In [1]: import numpy as np

In [2]: import numpy.linalg as la

In [3]: np.set_printoptions(precision=4, suppress=True, linewidth=140)

In [4]: K = np.array([[0, 3, 1, 0], [0, 0, 1, 2], [0, 0, 0, 3], [0, 0, 0, 0]])

In [5]: K
Out[5]: 
array([[0, 3, 1, 0],
       [0, 0, 1, 2],
       [0, 0, 0, 3],
       [0, 0, 0, 0]])

In [6]: # triangular, det is the product of the diagonal

In [7]: rk = la.matrix_rank(K)

In [8]: print(rk)
3

In [9]: N = la.svd(K)[2][rk:].T

In [10]: N.shape
Out[10]: (4, 1)

In [11]: N @ N.T
Out[11]: 
array([[1., 0., 0., 0.],
       [0., 0., 0., 0.],
       [0., 0., 0., 0.],
       [0., 0., 0., 0.]])

In [12]: print(np.allclose(K @ N, 0))
True

In [13]: [int(la.matrix_rank(K[:, :j + 1])) for j in range(4)]
Out[13]: [0, 1, 2, 3]

In [14]: print(K.reshape(2, -1))
[[0 3 1 0 0 0 1 2]
 [0 0 0 3 0 0 0 0]]

In [15]: K.ravel(order="F")
Out[15]: array([0, 0, 0, 0, 3, 0, 0, 0, 1, 1, 0, 0, 0, 2, 3, 0])

In [16]: t3 = K.reshape(4, 2, -1)

In [17]: t3.sum(axis=1)
Out[17]: 
array([[1, 3],
       [1, 2],
       [0, 3],
       [0, 0]])

In [18]: t3.transpose(1, 0, 2)
Out[18]: 
array([[[0, 3],
        [0, 0],
        [0, 0],
        [0, 0]],

       [[1, 0],
        [1, 2],
        [0, 3],
        [0, 0]]])

In [19]: t3[:, 0]
Out[19]: 
array([[0, 3],
       [0, 0],
       [0, 0],
       [0, 0]])

In [20]: np.einsum("ihd,ihd->ih", t3, t3)
Out[20]: 
array([[9, 1],
       [0, 5],
       [0, 9],
       [0, 0]])

In [21]: np.einsum("ihd,jhd->hij", t3, t3).shape
Out[21]: (2, 4, 4)

In [22]: np.swapaxes(t3, 1, 2)[3]
Out[22]: 
array([[0, 0],
       [0, 0]])

In [23]: F = np.loadtxt("out3.csv", delimiter=",")

In [24]: F
Out[24]: 
array([[ 0.1707, -0.0731,  0.3638,  0.1804, -0.2926, -0.0804, -0.1993, -0.1007],
       [-0.0731,  0.0313, -0.1559, -0.0773,  0.1254,  0.0344,  0.0854,  0.0431],
       [ 0.3638, -0.1559,  0.7757,  0.3846, -0.6238, -0.1714, -0.4248, -0.2147],
       [ 0.1804, -0.0773,  0.3846,  0.1907, -0.3093, -0.085 , -0.2106, -0.1064],
       [-0.2926,  0.1254, -0.6238, -0.3093,  0.5017,  0.1379,  0.3417,  0.1726],
       [-0.0804,  0.0344, -0.1714, -0.085 ,  0.1379,  0.0379,  0.0939,  0.0474],
       [-0.1993,  0.0854, -0.4248, -0.2106,  0.3417,  0.0939,  0.2327,  0.1176],
       [-0.1007,  0.0431, -0.2147, -0.1064,  0.1726,  0.0474,  0.1176,  0.0594]])

In [25]: def softmax(z):
    ...:     e = np.exp(z - z.max(axis=-1, keepdims=True))
    ...:     return e / e.sum(axis=-1, keepdims=True)
    ...: 

In [26]: softmax(F[3])
Out[26]: array([0.1467, 0.1134, 0.1799, 0.1482, 0.0899, 0.1125, 0.0992, 0.1101])

In [27]: softmax(10 * F[3])
Out[27]: array([0.0996, 0.0076, 0.7671, 0.1103, 0.0007, 0.007 , 0.002 , 0.0057])

In [28]: softmax(F).sum(axis=1)
Out[28]: array([1., 1., 1., 1., 1., 1., 1., 1.])

In [29]: softmax(F[3] + -2)
Out[29]: array([0.1467, 0.1134, 0.1799, 0.1482, 0.0899, 0.1125, 0.0992, 0.1101])

In [30]: scores = F @ F.T / np.sqrt(8)

In [31]: softmax(scores)[3] @ F
Out[31]: array([ 0.0288, -0.0123,  0.0614,  0.0305, -0.0494, -0.0136, -0.0336, -0.017 ])

In [32]: softmax(scores).round(6).argmax(axis=1)
Out[32]: array([2, 4, 2, 2, 4, 4, 4, 4])

In [33]: la.cond(F) > 100
Out[33]: np.True_

In [34]: round(la.norm(F, 2) / la.norm(F), 4)
Out[34]: np.float64(1.0)

In [35]: [round(float(x), 4) for x in la.svd(F, compute_uv=False)[:3]]
Out[35]: [2.0, 0.0, 0.0]

In [36]: mat = np.load("w.npy")

In [37]: mat
Out[37]: 
array([[ 4,  4,  0,  0, -4,  0, -4, -4, -4],
       [ 4,  4,  0,  0, -4,  0, -4, -4, -4],
       [ 0,  6,  0, -4, -6,  4, -2, -6,  0],
       [ 2,  2,  0,  0, -2,  0, -2, -2, -2],
       [-1,  2,  0, -2, -2,  2,  0, -2,  1],
       [ 4,  4,  0,  0, -4,  0, -4, -4, -4],
       [-2,  4,  0, -4, -4,  4,  0, -4,  2],
       [ 2,  2,  0,  0, -2,  0, -2, -2, -2],
       [-1,  2,  0, -2, -2,  2,  0, -2,  1],
       [ 3,  6,  0, -2, -6,  2, -4, -6, -3]])

In [38]: print([round(float(x), 4) for x in la.svd(mat, compute_uv=False)[:3]])
[24.8358, 12.0492, 0.0]

In [39]: X = np.load("mat.npy")

In [40]: print(X)
[[ 1.2 -0.6 -0.9  0.8 -0.2  0.   1.4  1.9  0.8 -0.4]
 [-0.9  1.   0.1 -0.3 -1.8  1.2 -1.   0.3 -0.3  0.1]
 [ 0.3 -0.6  0.7  0.9  0.2  0.5 -0.2  1.1 -0.8 -0.9]
 [ 1.  -2.1  0.   0.5  3.3 -0.7 -0.3  1.   0.6 -0.3]
 [-1.3  0.5  0.  -0.2 -2.2 -2.3 -1.2  0.4  0.2  1.2]
 [ 0.8 -1.5 -1.  -1.4 -0.3 -1.1  1.2  0.8  0.1 -0.9]
 [-0.6 -0.3  0.2 -1.6 -0.3 -0.7 -0.5  0.6 -1.3  1.1]
 [ 1.   0.  -0.9  1.5 -1.5  1.1 -1.6 -0.3 -0.2 -0.6]
 [ 1.8 -0.9  0.8  1.8  0.9  0.6 -0.8 -1.  -1.7  0.3]
 [-1.2 -0.9  0.8 -1.1 -1.1 -1.2 -0.9 -0.3 -0.6  1.5]
 [-0.5  2.3  1.2  0.2  1.6 -0.3  1.4  0.3  0.2 -0.7]
 [-1.3 -1.6  2.5 -0.1  1.6 -0.9 -0.7  1.2  0.   0.4]
 [-1.4  1.2  0.   0.5 -1.7 -1.4 -0.6 -1.6 -1.1 -0.1]]

In [41]: vec = np.array([-3, 3, 1, -2, -3, 1, 0, 2, 2, -1])

In [42]: h = np.maximum(X @ vec, 0)

In [43]: X * (h > 1e-9)[:, None]
Out[43]: 
array([[ 0. , -0. , -0. ,  0. , -0. ,  0. ,  0. ,  0. ,  0. , -0. ],
       [-0.9,  1. ,  0.1, -0.3, -1.8,  1.2, -1. ,  0.3, -0.3,  0.1],
       [ 0. , -0. ,  0. ,  0. ,  0. ,  0. , -0. ,  0. , -0. , -0. ],
       [ 0. , -0. ,  0. ,  0. ,  0. , -0. , -0. ,  0. ,  0. , -0. ],
       [-1.3,  0.5,  0. , -0.2, -2.2, -2.3, -1.2,  0.4,  0.2,  1.2],
       [ 0. , -0. , -0. , -0. , -0. , -0. ,  0. ,  0. ,  0. , -0. ],
       [-0.6, -0.3,  0.2, -1.6, -0.3, -0.7, -0.5,  0.6, -1.3,  1.1],
       [ 0. ,  0. , -0. ,  0. , -0. ,  0. , -0. , -0. , -0. , -0. ],
       [ 0. , -0. ,  0. ,  0. ,  0. ,  0. , -0. , -0. , -0. ,  0. ],
       [-1.2, -0.9,  0.8, -1.1, -1.1, -1.2, -0.9, -0.3, -0.6,  1.5],
       [-0.5,  2.3,  1.2,  0.2,  1.6, -0.3,  1.4,  0.3,  0.2, -0.7],
       [-0. , -0. ,  0. , -0. ,  0. , -0. , -0. ,  0. ,  0. ,  0. ],
       [-1.4,  1.2,  0. ,  0.5, -1.7, -1.4, -0.6, -1.6, -1.1, -0.1]])

In [44]: out = np.c_[X[:, :6] @ np.array([[-3, 3, -3, 1, 0, -1],
    ...:     [-2, -2, -3, 2, 3, -2],
    ...:     [0, 0, 3, -1, -2, 0],
    ...:     [2, -2, 1, -2, -3, -2],
    ...:     [1, -2, 3, 2, -3, 1],
    ...:     [-2, 0, -2, 0, 3, 3]]), np.array([1, 1, 3, -5, 2, -1, -4, -1, -5, -3, 1, 1, -3])]

In [45]: out
Out[45]: 
array([[ -1. ,   3.6,  -4.3,  -1.1,  -1.8,  -1.8,   1. ],
       [ -4.1,  -0.5,  -8.1,  -2. ,  12.7,   1.3,   1. ],
       [  1.3,  -0.1,   3.5,  -3. ,  -5. ,   0.8,   3. ],
       [  6.9,  -0.4,  15.1,   2.4, -19.8,   3.4,  -5. ],
       [  4.9,  -0.1,   0.2,  -4.3,   1.8,  -8.4,   2. ],
       [ -0.3,   8.8,  -1. ,   1. ,  -0.7,   1.4,  -1. ],
       [  0.3,   2.6,   2.2,   1.2,   2.3,   2. ,  -4. ],
       [ -3.7,   3. , -10.9,  -4.1,   5.1,  -2.2,  -1. ],
       [ -0.3,   1.8,   3. ,  -2.6, -10.6,  -0.9,  -5. ],
       [  4.5,   2.6,   6.7,  -3.8,  -1.3,   0.5,  -3. ],
       [ -0.5,  -9.7,   3.8,   5.7,  -1.8,  -3.8,   1. ],
       [ 10.3,  -3.7,  22.7,  -3.6, -17. ,   3.6,   1. ],
       [  3.9,  -4.2,  -1.2,  -3.4,   3. ,  -7.9,  -3. ]])

In [46]: np.round(la.lstsq(X, out[:, 0])[0], 4) + 0
Out[46]: array([-3., -2.,  0.,  2.,  1., -2.,  0.,  0.,  0.,  0.])

In [47]: la.matrix_rank(np.c_[X, out])
Out[47]: np.int64(11)

In [48]: la.matrix_rank(out)
Out[48]: np.int64(7)

In [49]: rng = np.random.default_rng(437)

In [50]: lab = rng.permutation(10)

In [51]: out = X[:, lab] * rng.choice([-1, 1], 10)

In [52]: print(out)
[[ 1.9 -1.4 -0.8 -0.9  0.4 -0.8 -0.6  1.2  0.2  0. ]
 [ 0.3  1.   0.3  0.1 -0.1  0.3  1.  -0.9  1.8  1.2]
 [ 1.1  0.2 -0.9  0.7  0.9  0.8 -0.6  0.3 -0.2  0.5]
 [ 1.   0.3 -0.5  0.   0.3 -0.6 -2.1  1.  -3.3 -0.7]
 [ 0.4  1.2  0.2  0.  -1.2 -0.2  0.5 -1.3  2.2 -2.3]
 [ 0.8 -1.2  1.4 -1.   0.9 -0.1 -1.5  0.8  0.3 -1.1]
 [ 0.6  0.5  1.6  0.2 -1.1  1.3 -0.3 -0.6  0.3 -0.7]
 [-0.3  1.6 -1.5 -0.9  0.6  0.2  0.   1.   1.5  1.1]
 [-1.   0.8 -1.8  0.8 -0.3  1.7 -0.9  1.8 -0.9  0.6]
 [-0.3  0.9  1.1  0.8 -1.5  0.6 -0.9 -1.2  1.1 -1.2]
 [ 0.3 -1.4 -0.2  1.2  0.7 -0.2  2.3 -0.5 -1.6 -0.3]
 [ 1.2  0.7  0.1  2.5 -0.4 -0.  -1.6 -1.3 -1.6 -0.9]
 [-1.6  0.6 -0.5  0.   0.1  1.1  1.2 -1.4  1.7 -1.4]]

In [53]: U, _, vt = la.svd(X.T @ out)

In [54]: np.round(la.lstsq(X, out)[0], 4) + 0
Out[54]: 
array([[ 0.,  0.,  0.,  0.,  0.,  0.,  0.,  1.,  0.,  0.],
       [ 0.,  0.,  0.,  0.,  0.,  0.,  1.,  0.,  0.,  0.],
       [ 0.,  0.,  0.,  1.,  0.,  0.,  0.,  0.,  0.,  0.],
       [ 0.,  0., -1.,  0.,  0.,  0.,  0.,  0.,  0.,  0.],
       [ 0.,  0.,  0.,  0.,  0.,  0.,  0.,  0., -1.,  0.],
       [ 0.,  0.,  0.,  0.,  0.,  0.,  0.,  0.,  0.,  1.],
       [ 0., -1.,  0.,  0.,  0.,  0.,  0.,  0.,  0.,  0.],
       [ 1.,  0.,  0.,  0.,  0.,  0.,  0.,  0.,  0.,  0.],
       [ 0.,  0.,  0.,  0.,  0., -1.,  0.,  0.,  0.,  0.],
       [ 0.,  0.,  0.,  0., -1.,  0.,  0.,  0.,  0.,  0.]])

In [55]: lab
Out[55]: array([7, 6, 3, 2, 9, 8, 1, 0, 4, 5])
